% ipython --no-banner

In [1]: import numpy as np

In [2]: np.set_printoptions(precision=3, suppress=True, linewidth=200, floatmode="fixed")

In [3]: def tidy(a):
   ...:     return np.round(a, 3) + 0
   ...: 

In [4]: rng = np.random.default_rng(76)

In [5]: m1 = np.eye(10, dtype=int)[rng.permutation(10)]

In [6]: m1
Out[6]: 
array([[1, 0, 0, 0, 0, 0, 0, 0, 0, 0],
       [0, 0, 0, 0, 0, 0, 1, 0, 0, 0],
       [0, 0, 0, 0, 0, 0, 0, 0, 0, 1],
       [0, 0, 1, 0, 0, 0, 0, 0, 0, 0],
       [0, 0, 0, 0, 1, 0, 0, 0, 0, 0],
       [0, 0, 0, 0, 0, 0, 0, 1, 0, 0],
       [0, 1, 0, 0, 0, 0, 0, 0, 0, 0],
       [0, 0, 0, 1, 0, 0, 0, 0, 0, 0],
       [0, 0, 0, 0, 0, 1, 0, 0, 0, 0],
       [0, 0, 0, 0, 0, 0, 0, 0, 1, 0]])

In [7]: m1 @ m1
Out[7]: 
array([[1, 0, 0, 0, 0, 0, 0, 0, 0, 0],
       [0, 1, 0, 0, 0, 0, 0, 0, 0, 0],
       [0, 0, 0, 0, 0, 0, 0, 0, 1, 0],
       [0, 0, 0, 0, 0, 0, 0, 0, 0, 1],
       [0, 0, 0, 0, 1, 0, 0, 0, 0, 0],
       [0, 0, 0, 1, 0, 0, 0, 0, 0, 0],
       [0, 0, 0, 0, 0, 0, 1, 0, 0, 0],
       [0, 0, 1, 0, 0, 0, 0, 0, 0, 0],
       [0, 0, 0, 0, 0, 0, 0, 1, 0, 0],
       [0, 0, 0, 0, 0, 1, 0, 0, 0, 0]])

In [8]: np.trace(m1)
Out[8]: np.int64(2)

In [9]: tidy(np.sort(np.abs(np.linalg.eigvals(m1))))
Out[9]: array([1.000, 1.000, 1.000, 1.000, 1.000, 1.000, 1.000, 1.000, 1.000, 1.000])

In [10]: np.allclose(m1, m1.T)
Out[10]: False

In [11]: tidy(np.abs(np.linalg.eigvals(m1)).max())
Out[11]: np.float64(1.0)

In [12]: (m1 + m1.T) / 2
Out[12]: 
array([[1.000, 0.000, 0.000, 0.000, 0.000, 0.000, 0.000, 0.000, 0.000, 0.000],
       [0.000, 0.000, 0.000, 0.000, 0.000, 0.000, 1.000, 0.000, 0.000, 0.000],
       [0.000, 0.000, 0.000, 0.500, 0.000, 0.000, 0.000, 0.000, 0.000, 0.500],
       [0.000, 0.000, 0.500, 0.000, 0.000, 0.000, 0.000, 0.500, 0.000, 0.000],
       [0.000, 0.000, 0.000, 0.000, 1.000, 0.000, 0.000, 0.000, 0.000, 0.000],
       [0.000, 0.000, 0.000, 0.000, 0.000, 0.000, 0.000, 0.500, 0.500, 0.000],
       [0.000, 1.000, 0.000, 0.000, 0.000, 0.000, 0.000, 0.000, 0.000, 0.000],
       [0.000, 0.000, 0.000, 0.500, 0.000, 0.500, 0.000, 0.000, 0.000, 0.000],
       [0.000, 0.000, 0.000, 0.000, 0.000, 0.500, 0.000, 0.000, 0.000, 0.500],
       [0.000, 0.000, 0.500, 0.000, 0.000, 0.000, 0.000, 0.000, 0.500, 0.000]])

In [13]: np.linalg.matrix_power(m1, 3)
Out[13]: 
array([[1, 0, 0, 0, 0, 0, 0, 0, 0, 0],
       [0, 0, 0, 0, 0, 0, 1, 0, 0, 0],
       [0, 0, 0, 0, 0, 1, 0, 0, 0, 0],
       [0, 0, 0, 0, 0, 0, 0, 0, 1, 0],
       [0, 0, 0, 0, 1, 0, 0, 0, 0, 0],
       [0, 0, 1, 0, 0, 0, 0, 0, 0, 0],
       [0, 1, 0, 0, 0, 0, 0, 0, 0, 0],
       [0, 0, 0, 0, 0, 0, 0, 0, 0, 1],
       [0, 0, 0, 1, 0, 0, 0, 0, 0, 0],
       [0, 0, 0, 0, 0, 0, 0, 1, 0, 0]])

In [14]: left, sigma, vt = np.linalg.svd(m1, full_matrices=False)

In [15]: sigma
Out[15]: array([1.000, 1.000, 1.000, 1.000, 1.000, 1.000, 1.000, 1.000, 1.000, 1.000])

In [16]: vt @ vt.T
Out[16]: 
array([[1.000, 0.000, 0.000, 0.000, 0.000, 0.000, 0.000, 0.000, 0.000, 0.000],
       [0.000, 1.000, 0.000, 0.000, 0.000, 0.000, 0.000, 0.000, 0.000, 0.000],
       [0.000, 0.000, 1.000, 0.000, 0.000, 0.000, 0.000, 0.000, 0.000, 0.000],
       [0.000, 0.000, 0.000, 1.000, 0.000, 0.000, 0.000, 0.000, 0.000, 0.000],
       [0.000, 0.000, 0.000, 0.000, 1.000, 0.000, 0.000, 0.000, 0.000, 0.000],
       [0.000, 0.000, 0.000, 0.000, 0.000, 1.000, 0.000, 0.000, 0.000, 0.000],
       [0.000, 0.000, 0.000, 0.000, 0.000, 0.000, 1.000, 0.000, 0.000, 0.000],
       [0.000, 0.000, 0.000, 0.000, 0.000, 0.000, 0.000, 1.000, 0.000, 0.000],
       [0.000, 0.000, 0.000, 0.000, 0.000, 0.000, 0.000, 0.000, 1.000, 0.000],
       [0.000, 0.000, 0.000, 0.000, 0.000, 0.000, 0.000, 0.000, 0.000, 1.000]])

In [17]: (sigma > 1e-8).sum()
Out[17]: np.int64(10)

In [18]: left.T @ m1 @ vt.T
Out[18]: 
array([[1.000, 0.000, 0.000, 0.000, 0.000, 0.000, 0.000, 0.000, 0.000, 0.000],
       [0.000, 1.000, 0.000, 0.000, 0.000, 0.000, 0.000, 0.000, 0.000, 0.000],
       [0.000, 0.000, 1.000, 0.000, 0.000, 0.000, 0.000, 0.000, 0.000, 0.000],
       [0.000, 0.000, 0.000, 1.000, 0.000, 0.000, 0.000, 0.000, 0.000, 0.000],
       [0.000, 0.000, 0.000, 0.000, 1.000, 0.000, 0.000, 0.000, 0.000, 0.000],
       [0.000, 0.000, 0.000, 0.000, 0.000, 1.000, 0.000, 0.000, 0.000, 0.000],
       [0.000, 0.000, 0.000, 0.000, 0.000, 0.000, 1.000, 0.000, 0.000, 0.000],
       [0.000, 0.000, 0.000, 0.000, 0.000, 0.000, 0.000, 1.000, 0.000, 0.000],
       [0.000, 0.000, 0.000, 0.000, 0.000, 0.000, 0.000, 0.000, 1.000, 0.000],
       [0.000, 0.000, 0.000, 0.000, 0.000, 0.000, 0.000, 0.000, 0.000, 1.000]])

In [19]: x0 = np.array([2, 0, 0, 2, 0, 0, 0, 3, 0, 0])

In [20]: y = m1 @ x0

In [21]: y
Out[21]: array([2, 0, 0, 0, 0, 3, 0, 2, 0, 0])

In [22]: tidy(np.linalg.solve(m1, -1 * y))
Out[22]: array([-2.000,  0.000,  0.000, -2.000,  0.000,  0.000,  0.000, -3.000,  0.000,  0.000])

In [23]: tidy(np.linalg.solve(m1, y))
Out[23]: array([2.000, 0.000, 0.000, 2.000, 0.000, 0.000, 0.000, 3.000, 0.000, 0.000])

In [24]: np.flatnonzero(np.linalg.matrix_power((m1 != 0) + (m1.T != 0) + np.eye(10), 10)[1])
Out[24]: array([1, 6])

In [25]: J = np.load("case13.npy")

In [26]: tidy(J)
Out[26]: 
array([[ 0.000, -0.387, -0.588,  0.340,  0.444,  0.034, -0.437],
       [-0.056, -0.732,  0.221,  0.209, -0.476, -0.375,  0.001],
       [ 0.056, -0.041, -0.079,  0.495,  0.285, -0.058,  0.812],
       [ 0.339, -0.400, -0.303, -0.400, -0.206,  0.591,  0.285],
       [-0.903, -0.042, -0.105,  0.052, -0.147,  0.372,  0.097],
       [-0.226, -0.068, -0.400, -0.596,  0.150, -0.590,  0.242],
       [-0.113, -0.382,  0.580, -0.279,  0.639,  0.138,  0.001]])

In [27]: left, sigma, vt = np.linalg.svd(J, full_matrices=False)

In [28]: left.shape, sigma.shape, vt.shape
Out[28]: ((7, 7), (7,), (7, 7))

In [29]: tidy(left.T @ J @ vt.T)
Out[29]: 
array([[1.000, 0.000, 0.000, 0.000, 0.000, 0.000, 0.000],
       [0.000, 1.000, 0.000, 0.000, 0.000, 0.000, 0.000],
       [0.000, 0.000, 1.000, 0.000, 0.000, 0.000, 0.000],
       [0.000, 0.000, 0.000, 1.000, 0.000, 0.000, 0.000],
       [0.000, 0.000, 0.000, 0.000, 1.000, 0.000, 0.000],
       [0.000, 0.000, 0.000, 0.000, 0.000, 1.000, 0.000],
       [0.000, 0.000, 0.000, 0.000, 0.000, 0.000, 1.000]])

In [30]: tidy(np.sqrt((sigma ** 2).sum())), tidy(np.linalg.norm(J))
Out[30]: (np.float64(2.646), np.float64(2.646))

In [31]: tidy(vt @ vt.T)
Out[31]: 
array([[1.000, 0.000, 0.000, 0.000, 0.000, 0.000, 0.000],
       [0.000, 1.000, 0.000, 0.000, 0.000, 0.000, 0.000],
       [0.000, 0.000, 1.000, 0.000, 0.000, 0.000, 0.000],
       [0.000, 0.000, 0.000, 1.000, 0.000, 0.000, 0.000],
       [0.000, 0.000, 0.000, 0.000, 1.000, 0.000, 0.000],
       [0.000, 0.000, 0.000, 0.000, 0.000, 1.000, 0.000],
       [0.000, 0.000, 0.000, 0.000, 0.000, 0.000, 1.000]])

In [32]: tidy(J.T @ J)
Out[32]: 
array([[1.000, 0.000, 0.000, 0.000, 0.000, 0.000, 0.000],
       [0.000, 1.000, 0.000, 0.000, 0.000, 0.000, 0.000],
       [0.000, 0.000, 1.000, 0.000, 0.000, 0.000, 0.000],
       [0.000, 0.000, 0.000, 1.000, 0.000, 0.000, 0.000],
       [0.000, 0.000, 0.000, 0.000, 1.000, 0.000, 0.000],
       [0.000, 0.000, 0.000, 0.000, 0.000, 1.000, 0.000],
       [0.000, 0.000, 0.000, 0.000, 0.000, 0.000, 1.000]])

In [33]: tidy(np.linalg.pinv(J))
Out[33]: 
array([[ 0.000, -0.056,  0.056,  0.339, -0.903, -0.226, -0.113],
       [-0.387, -0.732, -0.041, -0.400, -0.042, -0.068, -0.382],
       [-0.588,  0.221, -0.079, -0.303, -0.105, -0.400,  0.580],
       [ 0.340,  0.209,  0.495, -0.400,  0.052, -0.596, -0.279],
       [ 0.444, -0.476,  0.285, -0.206, -0.147,  0.150,  0.639],
       [ 0.034, -0.375, -0.058,  0.591,  0.372, -0.590,  0.138],
       [-0.437,  0.001,  0.812,  0.285,  0.097,  0.242,  0.001]])

In [34]: tidy(np.linalg.norm(J, axis=0))
Out[34]: array([1.000, 1.000, 1.000, 1.000, 1.000, 1.000, 1.000])

In [35]: f, v = J[5], J[2]

In [36]: tidy(f @ v)
Out[36]: np.float64(0.0)

In [37]: p = (f @ v) / (f @ f) * f

In [38]: tidy(np.linalg.norm(f + v) ** 2 + np.linalg.norm(f - v) ** 2)
Out[38]: np.float64(4.0)

In [39]: feats = np.maximum(np.array([[8, 6],
    ...:     [4, 8],
    ...:     [2, 8],
    ...:     [9, 2],
    ...:     [9, 5],
    ...:     [2, 6],
    ...:     [4, 4],
    ...:     [0, 4],
    ...:     [9, 5],
    ...:     [0, 1],
    ...:     [1, 3],
    ...:     [6, 5],
    ...:     [1, 3],
    ...:     [5, 5],
    ...:     [9, 4],
    ...:     [4, 6],
    ...:     [5, 1],
    ...:     [6, 9],
    ...:     [0, 2],
    ...:     [2, 5],
    ...:     [6, 4],
    ...:     [5, 0],
    ...:     [8, 9],
    ...:     [0, 3],
    ...:     [7, 4],
    ...:     [8, 4],
    ...:     [3, 4],
    ...:     [1, 8],
    ...:     [2, 3],
    ...:     [5, 3],
    ...:     [6, 4],
    ...:     [7, 3],
    ...:     [4, 9],
    ...:     [4, 8],
    ...:     [2, 0],
    ...:     [6, 8],
    ...:     [4, 7],
    ...:     [6, 3]]) @ np.array([[3, 0, 0, 0, 3, 1, 0, 2, 0, 3, 3], [3, 1, 1, 3, 1, 0, 2, 1, 0, 1, 3]]) + np.array([1, 1, 2, -2, 2, 1, 1, 1, -1, -1, 1]), 0)

In [40]: feats
Out[40]: 
array([[43,  7,  8, 16, 32,  9, 13, 23,  0, 29, 43],
       [37,  9, 10, 22, 22,  5, 17, 17,  0, 19, 37],
       [31,  9, 10, 22, 16,  3, 17, 13,  0, 13, 31],
       [34,  3,  4,  4, 31, 10,  5, 21,  0, 28, 34],
       [43,  6,  7, 13, 34, 10, 11, 24,  0, 31, 43],
       [25,  7,  8, 16, 14,  3, 13, 11,  0, 11, 25],
       [25,  5,  6, 10, 18,  5,  9, 13,  0, 15, 25],
       [13,  5,  6, 10,  6,  1,  9,  5,  0,  3, 13],
       [43,  6,  7, 13, 34, 10, 11, 24,  0, 31, 43],
       [ 4,  2,  3,  1,  3,  1,  3,  2,  0,  0,  4],
       [13,  4,  5,  7,  8,  2,  7,  6,  0,  5, 13],
       [34,  6,  7, 13, 25,  7, 11, 18,  0, 22, 34],
       [13,  4,  5,  7,  8,  2,  7,  6,  0,  5, 13],
       [31,  6,  7, 13, 22,  6, 11, 16,  0, 19, 31],
       [40,  5,  6, 10, 33, 10,  9, 23,  0, 30, 40],
       [31,  7,  8, 16, 20,  5, 13, 15,  0, 17, 31],
       [19,  2,  3,  1, 18,  6,  3, 12,  0, 15, 19],
       [46, 10, 11, 25, 29,  7, 19, 22,  0, 26, 46],
       [ 7,  3,  4,  4,  4,  1,  5,  3,  0,  1,  7],
       [22,  6,  7, 13, 13,  3, 11, 10,  0, 10, 22],
       [31,  5,  6, 10, 24,  7,  9, 17,  0, 21, 31],
       [16,  1,  2,  0, 17,  6,  1, 11,  0, 14, 16],
       [52, 10, 11, 25, 35,  9, 19, 26,  0, 32, 52],
       [10,  4,  5,  7,  5,  1,  7,  4,  0,  2, 10],
       [34,  5,  6, 10, 27,  8,  9, 19,  0, 24, 34],
       [37,  5,  6, 10, 30,  9,  9, 21,  0, 27, 37],
       [22,  5,  6, 10, 15,  4,  9, 11,  0, 12, 22],
       [28,  9, 10, 22, 13,  2, 17, 11,  0, 10, 28],
       [16,  4,  5,  7, 11,  3,  7,  8,  0,  8, 16],
       [25,  4,  5,  7, 20,  6,  7, 14,  0, 17, 25],
       [31,  5,  6, 10, 24,  7,  9, 17,  0, 21, 31],
       [31,  4,  5,  7, 26,  8,  7, 18,  0, 23, 31],
       [40, 10, 11, 25, 23,  5, 19, 18,  0, 20, 40],
       [37,  9, 10, 22, 22,  5, 17, 17,  0, 19, 37],
       [ 7,  1,  2,  0,  8,  3,  1,  5,  0,  5,  7],
       [43,  9, 10, 22, 28,  7, 17, 21,  0, 25, 43],
       [34,  8,  9, 19, 21,  5, 15, 16,  0, 18, 34],
       [28,  4,  5,  7, 23,  7,  7, 16,  0, 20, 28]])

In [41]: W = np.array([[5, 7, 5, -1, -6],
    ...:     [7, 2, -5, 9, -7],
    ...:     [8, 2, -4, 0, 9],
    ...:     [-1, -7, -8, -3, -3],
    ...:     [-2, -9, 3, -3, -9],
    ...:     [0, 9, 0, 3, 1],
    ...:     [3, 6, 1, -3, -9],
    ...:     [6, 9, -1, 5, 8],
    ...:     [-5, 5, 6, -8, 4],
    ...:     [-6, 9, 2, -2, 1],
    ...:     [5, -8, -6, -7, -7]])

In [42]: c = np.array([0, 0, 4, 1, 4])

In [43]: H = np.maximum(feats @ W + c, 0)

In [44]: tidy((H > 0).mean(axis=0))
Out[44]: array([1.000, 1.000, 0.105, 0.000, 0.000])

In [45]: Z = np.array([[1, -1, 2], [2, 0, -3], [1, -3, -1], [1, 1, -2], [2, 0, -3]])

In [46]: W @ Z
Out[46]: 
array([[ 11, -21,   4],
       [  1,  17,  16],
       [ 26,   4, -13],
       [-32,  22,  42],
       [-38, -10,  53],
       [ 23,   3, -36],
       [ -5,  -9,  20],
       [ 44,   2, -48],
       [ 11, -21, -27],
       [ 14,  -2, -40],
       [-38,   6,  75]])

In [47]: left, sigma, vt = np.linalg.svd(feats)

In [48]: np.argmax(sigma[:-1] / (sigma[1:] + 1e-6)) + 1
Out[48]: np.int64(4)

In [49]: tidy(sigma)
Out[49]: array([358.376,  52.240,   8.920,   1.448,   0.000,   0.000,   0.000,   0.000,   0.000,   0.000,   0.000])

In [50]: B = left[:, :4] @ np.diag(sigma[:4]) @ vt[:4]

In [51]: np.linalg.matrix_rank(B)
Out[51]: np.int64(4)

In [52]: tidy(np.linalg.norm(feats - B) / np.linalg.norm(feats))
Out[52]: np.float64(0.0)

In [53]: tidy(np.linalg.norm(feats - B, 2)), tidy(sigma[4])
Out[53]: (np.float64(0.0), np.float64(0.0))

In [54]: arr = np.load("block17.npy")

In [55]: tidy(arr)
Out[55]: 
array([[ -5.155,   5.137,   8.938, -20.433,  -8.240],
       [ -4.794,   4.755,   8.464, -18.906,  -7.503],
       [ -2.031,   1.476,   4.198,  -7.254,  -2.386],
       [ -0.380,  -0.750,   0.264,  -0.764,  -0.627],
       [ -0.308,  -0.723,   0.088,  -0.585,  -0.595],
       [ -0.291,  -0.708,   0.055,  -0.548,  -0.583],
       [ -0.108,  -0.318,  -0.077,  -0.205,  -0.295],
       [  0.413,   1.161,   0.565,   0.968,   1.418],
       [  0.675,   1.800,   0.956,   1.678,   2.381],
       [  0.833,   2.159,   1.189,   2.129,   2.970],
       [  0.925,   2.359,   1.323,   2.397,   3.313],
       [  1.660,   3.803,   2.339,   4.639,   6.050],
       [  3.909,   7.302,   5.026,  12.064,  14.319],
       [  4.900,   8.608,   6.076,  15.463,  17.905]])

In [56]: dist = np.linalg.norm(arr[:, None] - arr[None], axis=-1)

In [57]: dist.shape
Out[57]: (14, 14)

In [58]: tidy(dist[:5, :5])
Out[58]: 
array([[ 0.000,  1.837, 15.924, 24.032, 24.260],
       [ 1.837,  0.000, 14.090, 22.214, 22.443],
       [15.924, 14.090,  0.000,  8.269,  8.508],
       [24.032, 22.214,  8.269,  0.000,  0.264],
       [24.260, 22.443,  8.508,  0.264,  0.000]])
